% ipython --no-banner

In [1]: import numpy as np

In [2]: np.set_printoptions(precision=2, suppress=True, linewidth=200)

In [3]: J = np.array([[1.0, 5.0, 5.0, 0.0, -6.0, 3.0],
   ...:     [0.0, 7.0, 7.0, 9.0, 6.0, 1.0],
   ...:     [0.0, 1.0, 6.0, 2.0, 8.0, 0.0],
   ...:     [0.0, 5.0, 7.0, 6.0, 2.0, 4.0],
   ...:     [0.0, 3.0, 8.0, 7.0, 4.0, 7.0],
   ...:     [0.0, 3.0, 2.0, 6.0, 0.0, 8.0]])

In [4]: print(J)
[[ 1.  5.  5.  0. -6.  3.]
 [ 0.  7.  7.  9.  6.  1.]
 [ 0.  1.  6.  2.  8.  0.]
 [ 0.  5.  7.  6.  2.  4.]
 [ 0.  3.  8.  7.  4.  7.]
 [ 0.  3.  2.  6.  0.  8.]]

In [5]: vec = np.array([5, 4, 8, 2, 3, 2])

In [6]: rhs = J @ vec

In [7]: c, lr = np.zeros(6), 1 / np.linalg.norm(J, 2) ** 2

In [8]: for i in range(3):
   ...:     c -= lr * J.T @ (J @ c - rhs)
   ...:     if i % 1 == 0: print(i, round(np.linalg.norm(J @ c - rhs), 2))
   ...: 
0 27.96
1 26.04
2 24.29

In [9]: print(round(float(np.linalg.cond(J)), 2))
114.21

In [10]: F = np.loadtxt("arr.csv", delimiter=",")

In [11]: F
Out[11]: 
array([[ 0.,  0.,  0.,  0.,  0.,  0.,  0.,  0.,  0.,  0.,  0., -1., -7.],
       [ 0.,  0.,  0.,  0.,  0.,  0.,  0.,  0.,  0.,  0.,  0., -2.,  3.],
       [ 0.,  0.,  0.,  0.,  0.,  0.,  0.,  0.,  0.,  0.,  0.,  2., -8.],
       [ 0.,  0.,  0.,  0.,  0.,  0.,  0.,  0.,  0.,  0.,  0., -8.,  2.],
       [ 0.,  0.,  0.,  0.,  0.,  0.,  0.,  0.,  0.,  0.,  0., -4.,  9.],
       [ 0.,  0.,  0.,  0.,  0.,  0.,  0.,  0.,  0.,  0.,  0., -3.,  6.],
       [ 0.,  0.,  0.,  0.,  0.,  0.,  0.,  0.,  0.,  0.,  0., -1.,  4.],
       [ 0.,  0.,  0.,  0.,  0.,  0.,  0.,  0.,  0.,  0.,  0.,  8.,  9.],
       [ 0.,  0.,  0.,  0.,  0.,  0.,  0.,  0.,  0.,  0.,  0.,  4.,  8.],
       [ 0.,  0.,  0.,  0.,  0.,  0.,  0.,  0.,  0.,  0.,  0., -4., -4.],
       [ 0.,  0.,  0.,  0.,  0.,  0.,  0.,  0.,  0.,  0.,  0.,  5., -4.],
       [-1., -2.,  2., -8., -4., -3., -1.,  8.,  4., -4.,  5.,  0.,  0.],
       [-7.,  3., -8.,  2.,  9.,  6.,  4.,  9.,  8., -4., -4.,  0.,  0.]])

In [12]: A2 = np.array([[4, 5],
    ...:     [1, 0],
    ...:     [-1, -1],
    ...:     [-2, 0],
    ...:     [3, 1],
    ...:     [-5, -4],
    ...:     [-2, 2],
    ...:     [4, -1],
    ...:     [-4, 1],
    ...:     [0, -1],
    ...:     [3, 4],
    ...:     [-3, -5],
    ...:     [-5, 4]])

In [13]: A2 @ F
Traceback (most recent call last):
  Cell In[13], line 1
    A2 @ F
ValueError: matmul: Input operand 1 has a mismatch in its core dimension 0, with gufunc signature (n?,k),(k,m?)->(n?,m?) (size 13 is different from 2)


In [14]: print(np.einsum("ik,kj->ij", F, A2))
[[ 38. -23.]
 [ -9.  22.]
 [ 34. -42.]
 [ 14.  48.]
 [-33.  56.]
 [-21.  39.]
 [-17.  21.]
 [-69.  -4.]
 [-52.  12.]
 [ 32.   4.]
 [  5. -41.]
 [ 44.  19.]
 [-40. -47.]]

In [15]: np.linalg.matrix_rank(F @ A2)
Out[15]: np.int64(2)

In [16]: np.einsum("ik,kj->ji", F, A2)
Out[16]: 
array([[ 38.,  -9.,  34.,  14., -33., -21., -17., -69., -52.,  32.,   5.,  44., -40.],
       [-23.,  22., -42.,  48.,  56.,  39.,  21.,  -4.,  12.,   4., -41.,  19., -47.]])

In [17]: A2 = F / np.linalg.norm(F, axis=1, keepdims=True)

In [18]: C2 = A2 @ A2.T

In [19]: np.argwhere(np.triu(np.abs(C2) > 0.95, 1))
Out[19]: 
array([[ 1,  4],
       [ 1,  5],
       [ 1, 10],
       [ 2,  4],
       [ 2,  5],
       [ 2,  6],
       [ 4,  5],
       [ 4,  6],
       [ 5,  6],
       [ 7,  8],
       [ 7,  9]])

In [20]: round(np.degrees(np.arccos(np.clip(C2[1, 6], -1, 1))), 2)
Out[20]: np.float64(19.65)

In [21]: theta = np.radians(180)

In [22]: Rm = np.eye(13)

In [23]: Rm[3, 3] = Rm[0, 0] = np.cos(theta)

In [24]: Rm[3, 0], Rm[0, 3] = -np.sin(theta), np.sin(theta)

In [25]: A2 = F @ Rm.T

In [26]: np.allclose(np.linalg.norm(F, axis=1), np.linalg.norm(A2, axis=1))
Out[26]: True

In [27]: A = np.loadtxt("data.csv", delimiter=",")

In [28]: A
Out[28]: 
array([[ 0., -1.,  1.,  0.,  2.,  0.,  1.,  0., -1.],
       [ 0.,  0., -1., -2.,  1., -3., -2.,  0., -3.],
       [ 0.,  0.,  0.,  1., -2.,  1., -3.,  0., -1.],
       [ 0.,  0.,  0.,  0.,  1.,  0., -2.,  3.,  2.],
       [ 0.,  0.,  0.,  0.,  0., -2.,  3., -2.,  3.],
       [ 0.,  0.,  0.,  0.,  0.,  0.,  0., -1., -1.],
       [ 0.,  0.,  0.,  0.,  0.,  0.,  0., -3.,  1.],
       [ 0.,  0.,  0.,  0.,  0.,  0.,  0.,  0.,  0.],
       [ 0.,  0.,  0.,  0.,  0.,  0.,  0.,  0.,  0.]])

In [29]: (A - A.T) / 2
Out[29]: 
array([[ 0. , -0.5,  0.5,  0. ,  1. ,  0. ,  0.5,  0. , -0.5],
       [ 0.5,  0. , -0.5, -1. ,  0.5, -1.5, -1. ,  0. , -1.5],
       [-0.5,  0.5,  0. ,  0.5, -1. ,  0.5, -1.5,  0. , -0.5],
       [ 0. ,  1. , -0.5,  0. ,  0.5,  0. , -1. ,  1.5,  1. ],
       [-1. , -0.5,  1. , -0.5,  0. , -1. ,  1.5, -1. ,  1.5],
       [ 0. ,  1.5, -0.5,  0. ,  1. ,  0. ,  0. , -0.5, -0.5],
       [-0.5,  1. ,  1.5,  1. , -1.5,  0. ,  0. , -1.5,  0.5],
       [ 0. ,  0. ,  0. , -1.5,  1. ,  0.5,  1.5,  0. ,  0. ],
       [ 0.5,  1.5,  0.5, -1. , -1.5,  0.5, -0.5,  0. ,  0. ]])

In [30]: (A + A.T) / 2
Out[30]: 
array([[ 0. , -0.5,  0.5,  0. ,  1. ,  0. ,  0.5,  0. , -0.5],
       [-0.5,  0. , -0.5, -1. ,  0.5, -1.5, -1. ,  0. , -1.5],
       [ 0.5, -0.5,  0. ,  0.5, -1. ,  0.5, -1.5,  0. , -0.5],
       [ 0. , -1. ,  0.5,  0. ,  0.5,  0. , -1. ,  1.5,  1. ],
       [ 1. ,  0.5, -1. ,  0.5,  0. , -1. ,  1.5, -1. ,  1.5],
       [ 0. , -1.5,  0.5,  0. , -1. ,  0. ,  0. , -0.5, -0.5],
       [ 0.5, -1. , -1.5, -1. ,  1.5,  0. ,  0. , -1.5,  0.5],
       [ 0. ,  0. ,  0. ,  1.5, -1. , -0.5, -1.5,  0. ,  0. ],
       [-0.5, -1.5, -0.5,  1. ,  1.5, -0.5,  0.5,  0. ,  0. ]])

In [31]: print(A @ A)
[[ 0.  0.  1.  3. -3.  0.  5. -7.  9.]
 [ 0.  0.  0. -1.  0. -3. 10.  1.  1.]
 [ 0.  0.  0.  0.  1.  4. -8. 15. -8.]
 [ 0.  0.  0.  0.  0. -2.  3.  4.  1.]
 [ 0.  0.  0.  0.  0.  0.  0. -7.  5.]
 [ 0.  0.  0.  0.  0.  0.  0.  0.  0.]
 [ 0.  0.  0.  0.  0.  0.  0.  0.  0.]
 [ 0.  0.  0.  0.  0.  0.  0.  0.  0.]
 [ 0.  0.  0.  0.  0.  0.  0.  0.  0.]]

In [32]: np.allclose(A @ A.T, A.T @ A)
Out[32]: False

In [33]: np.trace(A)
Out[33]: np.float64(0.0)

In [34]: assert A == A.T
Traceback (most recent call last):
  Cell In[34], line 1
    assert A == A.T
ValueError: The truth value of an array with more than one element is ambiguous. Use a.any() or a.all()


In [35]: np.sort(np.abs(np.linalg.eigvals(A)))
Out[35]: array([0., 0., 0., 0., 0., 0., 0., 0., 0.])
